$ python3 -q
>>> import numpy as np
>>> np.set_printoptions(suppress=True, linewidth=160)
>>> M = np.array([[27.0, 5.0, 15.0, 20.0],
...     [5.0, 3.0, 3.0, 4.0],
...     [15.0, 3.0, 11.0, 12.0],
...     [20.0, 4.0, 12.0, 18.0]])
>>> print(M)
[[27.  5. 15. 20.]
 [ 5.  3.  3.  4.]
 [15.  3. 11. 12.]
 [20.  4. 12. 18.]]
>>> vals, vecs = np.linalg.eig(M)
>>> print(round(np.prod(vals), 2))
424.0
>>> print(np.round(M @ vecs[:, 0] - vals[0] * vecs[:, 0], 2) + 0)
[0. 0. 0. 0.]
>>> u = np.array([-8, -4, 0, 9])
>>> other = M + np.outer(u, np.eye(4)[0])
>>> print(other)
[[19.  5. 15. 20.]
 [ 1.  3.  3.  4.]
 [15.  3. 11. 12.]
 [29.  4. 12. 18.]]
>>> print(round(float(np.linalg.det(other) / np.linalg.det(M)), 2), round(float(1 + np.linalg.solve(M, u)[0]), 2))
-2.62 -2.62
>>> print(np.linalg.matrix_rank(other - M))
1
>>> feats = np.load("block2.npy")
>>> print(feats)
[[0 4 0 4 0 4]
 [4 1 4 1 4 1]
 [5 5 5 5 5 5]
 [0 4 0 4 0 4]
 [4 1 4 1 4 1]
 [5 5 5 5 5 5]]
>>> print(round(np.linalg.norm(feats, 2) / np.linalg.norm(feats), 2))
0.92
>>> print([round(float(x), 2) for x in np.linalg.svd(feats, compute_uv=False)[:3]])
[20.57, 8.66, 0.0]
>>> print(np.linalg.cond(feats) > 100)
True
>>> rng = np.random.default_rng(8021)
>>> idx = rng.permutation(6)
>>> print(idx)
[2 3 1 0 4 5]
>>> other = feats[idx][:, idx]
>>> print(other)
[[5 5 5 5 5 5]
 [0 4 4 0 0 4]
 [4 1 1 4 4 1]
 [0 4 4 0 0 4]
 [4 1 1 4 4 1]
 [5 5 5 5 5 5]]
>>> print(np.allclose(other, feats))
False
>>> print(np.abs(np.diag(np.linalg.qr(other)[1])) > 1e-9)
[ True  True False False False False]
>>> print(np.allclose(other[:-1].T @ np.linalg.lstsq(other[:-1].T, other[-1])[0], other[-1]))
True
>>> u = np.array([-1, -3, 5, 1, 4]) + 0.5
>>> W0 = np.eye(5) - 2 * np.outer(u, u) / (u @ u)
>>> print(W0.round(2))
[[ 0.99 -0.04  0.09  0.03  0.08]
 [-0.04  0.79  0.46  0.13  0.38]
 [ 0.09  0.46 -0.02 -0.28 -0.84]
 [ 0.03  0.13 -0.28  0.92 -0.23]
 [ 0.08  0.38 -0.84 -0.23  0.32]]
>>> u = np.array([0, 1, 1, 0, 1])
>>> other = W0 + np.outer(u, np.eye(5)[3])
>>> print(np.linalg.matrix_rank(np.linalg.inv(other) - np.linalg.inv(W0), tol=1e-8))
1
>>> print(np.round(np.linalg.det(other) / np.linalg.det(W0), 2), round(float(1 + np.linalg.solve(W0, u)[3]), 2))
0.62 0.62
>>> C2 = W0.T @ W0
>>> print((W0 @ W0.T).shape)
(5, 5)
>>> print(np.linalg.matrix_rank(C2))
5
>>> print(np.round(np.linalg.svd(W0, compute_uv=False) ** 2, 2))
[1. 1. 1. 1. 1.]
>>> print(np.round(np.diag(C2), 2))
[1. 1. 1. 1. 1.]
>>> print(np.round(np.linalg.eigvalsh(C2)[::-1], 2))
[1. 1. 1. 1. 1.]
>>> print(np.trace(C2), round((W0 ** 2).sum(), 2))
5.0 5.0
>>> x = np.array([2, 3, -1, 2, 3])
>>> print(np.round(W0.T @ (W0 @ x), 2))
[ 2.  3. -1.  2.  3.]
>>> print(np.round(np.sort(np.abs(np.degrees(np.angle(np.linalg.eigvals(W0))))), 2))
[  0.   0.   0.   0. 180.]
>>> q, Rm = np.linalg.qr(W0)
>>> print(q.round(2))
[[-0.99  0.04  0.09 -0.03  0.08]
 [ 0.04 -0.79  0.46 -0.13  0.38]
 [-0.09 -0.46 -0.02  0.28 -0.84]
 [-0.03 -0.13 -0.28 -0.92 -0.23]
 [-0.08 -0.38 -0.84  0.23  0.32]]
>>> print(np.round(q @ Rm, 2))
[[ 0.99 -0.04  0.09  0.03  0.08]
 [-0.04  0.79  0.46  0.13  0.38]
 [ 0.09  0.46 -0.02 -0.28 -0.84]
 [ 0.03  0.13 -0.28  0.92 -0.23]
 [ 0.08  0.38 -0.84 -0.23  0.32]]
>>> print(Rm.round(2) + 0)
[[-1.  0.  0.  0.  0.]
 [ 0. -1.  0.  0.  0.]
 [ 0.  0.  1.  0.  0.]
 [ 0.  0.  0. -1.  0.]
 [ 0.  0.  0.  0.  1.]]
>>> print(np.round(q.T @ q, 2) + 0)
[[1. 0. 0. 0. 0.]
 [0. 1. 0. 0. 0.]
 [0. 0. 1. 0. 0.]
 [0. 0. 0. 1. 0.]
 [0. 0. 0. 0. 1.]]
>>> print(np.round(np.abs(np.diag(Rm)), 2))
[1. 1. 1. 1. 1.]
>>> X = np.load("run2.npy")
>>> print(X)
[[-1  0 -2  1]
 [ 0 -1  0 -2]
 [-2  0 -1  0]
 [ 1 -2  0 -1]]
>>> u = np.array([0, 1, 0, 1])
>>> other = X + np.outer(u, np.eye(4)[3])
>>> print(other)
[[-1.  0. -2.  1.]
 [ 0. -1.  0. -1.]
 [-2.  0. -1.  0.]
 [ 1. -2.  0.  0.]]
>>> print(np.linalg.matrix_rank(np.linalg.inv(other) - np.linalg.inv(X), tol=1e-8))
1
>>> print(np.einsum("ii->", X))
-4
>>> print(np.einsum("ij,ji->", X, X))
22
>>> print(np.round(np.poly(X), 2))
[  1.   4.  -3. -14.   8.]
>>> print(np.round(np.linalg.det(2 * X), 2), round(np.linalg.det(X), 2))
128.0 8.0
>>> print(np.kron(np.eye(2, dtype=int), X))
[[-1  0 -2  1  0  0  0  0]
 [ 0 -1  0 -2  0  0  0  0]
 [-2  0 -1  0  0  0  0  0]
 [ 1 -2  0 -1  0  0  0  0]
 [ 0  0  0  0 -1  0 -2  1]
 [ 0  0  0  0  0 -1  0 -2]
 [ 0  0  0  0 -2  0 -1  0]
 [ 0  0  0  0  1 -2  0 -1]]
>>> q, vecs = np.linalg.qr(X[:, :1])[0], np.linalg.qr(X[:, 1:])[0]
>>> sv = np.linalg.svd(q.T @ vecs, compute_uv=False)
>>> print(round(np.linalg.norm(q @ q.T - vecs @ vecs.T, 2), 2))
1.0
>>> idx = rng.permutation(4)
>>> other = X[:, idx] * rng.choice([-1, 1], 4)
>>> print(other)
[[ 1  0 -1 -2]
 [ 0  1  2  0]
 [ 2  0  0 -1]
 [-1  2  1  0]]
>>> left, _, Vt = np.linalg.svd(X.T @ other)
>>> print(np.round(np.linalg.lstsq(X, other)[0], 2) + 0)
[[-1.  0.  0.  0.]
 [ 0. -1.  0.  0.]
 [ 0.  0.  0.  1.]
 [ 0.  0. -1.  0.]]
>>> print(idx)
[0 1 3 2]
>>> data = np.load("mat.npy")
>>> print(data)
[[0 1 0 0]
 [0 0 1 0]
 [0 0 0 1]
 [1 0 0 0]]
>>> # a transition matrix
>>> print(data.sum(axis=1))
[1 1 1 1]
>>> print(np.round(np.sort(np.abs(np.linalg.eigvals(data)))[::-1], 2))
[1. 1. 1. 1.]
>>> print(data @ np.ones(4))
[1. 1. 1. 1.]
>>> pr = np.eye(4)[2]
>>> for _ in range(4):
...     pr = pr @ data
...     print(pr.round(2))
... 
[0. 0. 0. 1.]
[1. 0. 0. 0.]
[0. 1. 0. 0.]
[0. 0. 1. 0.]
>>> ang = np.radians(180)
>>> Rm = np.eye(4)
>>> Rm[0, 0] = Rm[2, 2] = np.cos(ang)
>>> Rm[0, 2], Rm[2, 0] = -np.sin(ang), np.sin(ang)
>>> print(Rm.round(2) + 0)
[[-1.  0.  0.  0.]
 [ 0.  1.  0.  0.]
 [ 0.  0. -1.  0.]
 [ 0.  0.  0.  1.]]
>>> other = data @ Rm.T
>>> print(np.round(np.linalg.svd(data, compute_uv=False), 2), np.round(np.linalg.svd(other, compute_uv=False), 2))
[1. 1. 1. 1.] [1. 1. 1. 1.]
>>> x = np.array([1, 1, -2, -2])
>>> print(data @ np.eye(4)[2])
[0. 1. 0. 0.]
>>> print(np.sign((data @ x).round(6)))
[ 1 -1 -1  1]
>>> print(np.linalg.norm(data @ x) <= np.linalg.norm(data, 2) * np.linalg.norm(x) + 1e-9)
True
